$ ipython --no-banner

In [1]: import numpy as np

In [2]: import numpy.linalg as la

In [3]: np.set_printoptions(precision=2, suppress=True, linewidth=100, sign=" ")

In [4]: rnd = lambda a: np.round(a, 2) + 0

In [5]: K = np.load("x.npy")

In [6]: print(K)
[[ 1.18  0.48  1.58]
 [-0.11  0.54 -2.65]
 [-1.4  -1.15  0.61]
 [ 0.95  0.45  1.  ]]

In [7]: rnd(K.sum(axis=1))
Out[7]: array([ 3.24, -2.22, -1.94,  2.4 ])

In [8]: la.rank(K)
Traceback (most recent call last):
  Cell In[8], line 1
    la.rank(K)
AttributeError: module 'numpy.linalg' has no attribute 'rank'


In [9]: np.abs(K).max()
Out[9]: np.float64(2.65)

In [10]: rnd(K - K[0])
Out[10]: 
array([[ 0.  ,  0.  ,  0.  ],
       [-1.29,  0.06, -4.23],
       [-2.58, -1.63, -0.97],
       [-0.23, -0.03, -0.58]])

In [11]: rnd(K.mean(axis=0))
Out[11]: array([ 0.15,  0.08,  0.14])

In [12]: np.count_nonzero(K)
Out[12]: np.int64(12)

In [13]: rnd(la.svd(K, compute_uv=False))
Out[13]: array([ 3.4 ,  2.37,  0.  ])

In [14]: u = np.array([-2, 3, 2])

In [15]: print(rnd(np.cross(K[2, :3], K[1, :3])))
[ 2.72 -3.78 -0.88]

In [16]: rnd(np.correlate(K[2], K[1], "full"))
Out[16]: array([ 3.71,  2.29, -2.08,  0.46, -0.07])

In [17]: B = np.array([[1, 1], [1, -1]])

In [18]: rng = np.random.default_rng(48)

In [19]: A = np.kron(B, np.kron(B, B))[rng.permutation(8)][:3]

In [20]: A
Out[20]: 
array([[ 1,  1,  1,  1, -1, -1, -1, -1],
       [ 1,  1, -1, -1,  1,  1, -1, -1],
       [ 1, -1, -1,  1,  1, -1, -1,  1]])

In [21]: B = A / np.sqrt((A ** 2).mean(axis=1, keepdims=True))

In [22]: B[0]
Out[22]: array([ 1.,  1.,  1.,  1., -1., -1., -1., -1.])

In [23]: rnd(la.norm(B, axis=1))
Out[23]: array([ 2.83,  2.83,  2.83])

In [24]: u = np.array([0, 0, -3])

In [25]: np.array([np.convolve(row, u, "same") for row in A])
Out[25]: 
array([[ 0, -3, -3, -3, -3,  3,  3,  3],
       [ 0, -3, -3,  3,  3, -3, -3,  3],
       [ 0, -3,  3,  3, -3, -3,  3,  3]])

In [26]: np.correlate(A[1], A[2], "full")
Out[26]: array([ 1,  0, -3,  0,  5,  0, -7,  0,  7,  0, -5,  0,  3,  0, -1])

In [27]: np.convolve(A[1], u)
Out[27]: array([ 0,  0, -3, -3,  3,  3, -3, -3,  3,  3])

In [28]: print(np.polyval(u, A[1]))
[-3 -3 -3 -3 -3 -3 -3 -3]

In [29]: W = np.array([[1, 0, 1, 3, 0],
    ...:     [3, 2, 1, 1, 1],
    ...:     [3, 1, 2, 0, 3],
    ...:     [1, 2, 0, 2, 1],
    ...:     [1, 0, 2, 3, 0],
    ...:     [1, 0, 0, 2, 0],
    ...:     [0, 0, 2, 2, 2],
    ...:     [3, 0, 3, 0, 3]])

In [30]: beta = np.array([2, 2, -2, 2, -2])

In [31]: H = np.maximum(A @ W + beta, 0)

In [32]: (H > 0).mean(axis=0)
Out[32]: array([ 1.,  1.,  0.,  1.,  0.])

In [33]: (H > 0).astype(int)
Out[33]: 
array([[ 1,  1,  0,  1,  0],
       [ 1,  1,  0,  1,  0],
       [ 1,  1,  0,  1,  0]])

In [34]: cent = np.array([[-9, 7], [-7, -5], [3, -3], [-4, 3], [-9, -7]])

In [35]: print((H @ cent).round(6).argmax(axis=1))
[ 1  1  1]

In [36]: W @ cent
Out[36]: 
array([[-18,  13],
       [-51,   4],
       [-55, -11],
       [-40,  -4],
       [-15,  10],
       [-17,  13],
       [-20, -14],
       [-45,  -9]])

In [37]: Uu, sig, Vt = la.svd(A, full_matrices=False)

In [38]: rnd(sig)
Out[38]: array([ 2.83,  2.83,  2.83])

In [39]: rnd(np.cumsum(sig ** 2) / np.sum(sig ** 2))
Out[39]: array([ 0.33,  0.67,  1.  ])

In [40]: print(rnd(Uu.T @ A @ Vt.T))
[[ 2.83  0.    0.  ]
 [ 0.    2.83  0.  ]
 [ 0.    0.    2.83]]

In [41]: rnd(np.sqrt((sig ** 2).sum())), rnd(la.norm(A))
Out[41]: (np.float64(4.9), np.float64(4.9))

In [42]: rnd(sig / sig[0])
Out[42]: array([ 1.,  1.,  1.])

In [43]: rnd(Uu.T @ Uu)
Out[43]: 
array([[ 1.,  0.,  0.],
       [ 0.,  1.,  0.],
       [ 0.,  0.,  1.]])

In [44]: F = np.load("out16.npy")

In [45]: print(F)
[[ 7  0  4 -4 -8]
 [-7  1  7  5 -7]
 [-1  7 -7  7 -6]
 [-3 -7 -4 -5 -6]]

In [46]: u = np.array([0, 0])

In [47]: np.polyval(u, F[3])
Out[47]: array([ 0,  0,  0,  0,  0])

In [48]: u, v = F[1], F[3]

In [49]: u @ v
Out[49]: np.int64(3)

In [50]: pr = (u @ v) / (u @ u) * u

In [51]: print(rnd((v - pr) @ u))
0.0

In [52]: rnd(pr)
Out[52]: array([-0.12,  0.02,  0.12,  0.09, -0.12])

In [53]: feats = np.load("block1.npy")

In [54]: feats
Out[54]: 
array([[ 0,  0,  0, -5,  0],
       [ 0,  0,  0,  1,  3],
       [ 0,  0,  0,  0,  2],
       [ 5, -1,  0,  0, -1],
       [ 0, -3, -2,  1,  0]])

In [55]: rank = la.matrix_rank(feats)

In [56]: print(rank)
4

In [57]: N = la.svd(feats)[2][rank:].T

In [58]: rnd(N @ N.T)
Out[58]: 
array([[ 0.01,  0.06, -0.09,  0.  ,  0.  ],
       [ 0.06,  0.3 , -0.46,  0.  ,  0.  ],
       [-0.09, -0.46,  0.68,  0.  ,  0.  ],
       [ 0.  ,  0.  ,  0.  ,  0.  ,  0.  ],
       [ 0.  ,  0.  ,  0.  ,  0.  ,  0.  ]])

In [59]: [int(la.matrix_rank(np.delete(feats, i, axis=0))) for i in range(5)]
Out[59]: [4, 4, 4, 3, 3]

In [60]: [int(la.matrix_rank(feats[:i])) for i in range(1, len(feats) + 1)]
Out[60]: [1, 2, 2, 3, 4]

In [61]: Uu, sig, Vt = la.svd(feats)

In [62]: np.argmax(sig[:-1] / (sig[1:] + 1e-6)) + 1
Out[62]: np.int64(4)

In [63]: B = Uu[:, :4] @ np.diag(sig[:4]) @ Vt[:4]

In [64]: rnd(la.norm(feats - B) / la.norm(feats))
Out[64]: np.float64(0.0)

In [65]: rnd(la.det(2 * feats)), rnd(la.det(feats))
Out[65]: (np.float64(0.0), np.float64(0.0))

In [66]: print(np.kron(np.eye(2, dtype=int), feats))
[[ 0  0  0 -5  0  0  0  0  0  0]
 [ 0  0  0  1  3  0  0  0  0  0]
 [ 0  0  0  0  2  0  0  0  0  0]
 [ 5 -1  0  0 -1  0  0  0  0  0]
 [ 0 -3 -2  1  0  0  0  0  0  0]
 [ 0  0  0  0  0  0  0  0 -5  0]
 [ 0  0  0  0  0  0  0  0  1  3]
 [ 0  0  0  0  0  0  0  0  0  2]
 [ 0  0  0  0  0  5 -1  0  0 -1]
 [ 0  0  0  0  0  0 -3 -2  1  0]]

In [67]: np.einsum("ij,ji->", feats, feats)
Out[67]: np.int64(-80)

In [68]: np.einsum("ii->", feats)
Out[68]: np.int64(0)

In [69]: rnd(la.det(feats[::-1]))
Out[69]: np.float64(0.0)
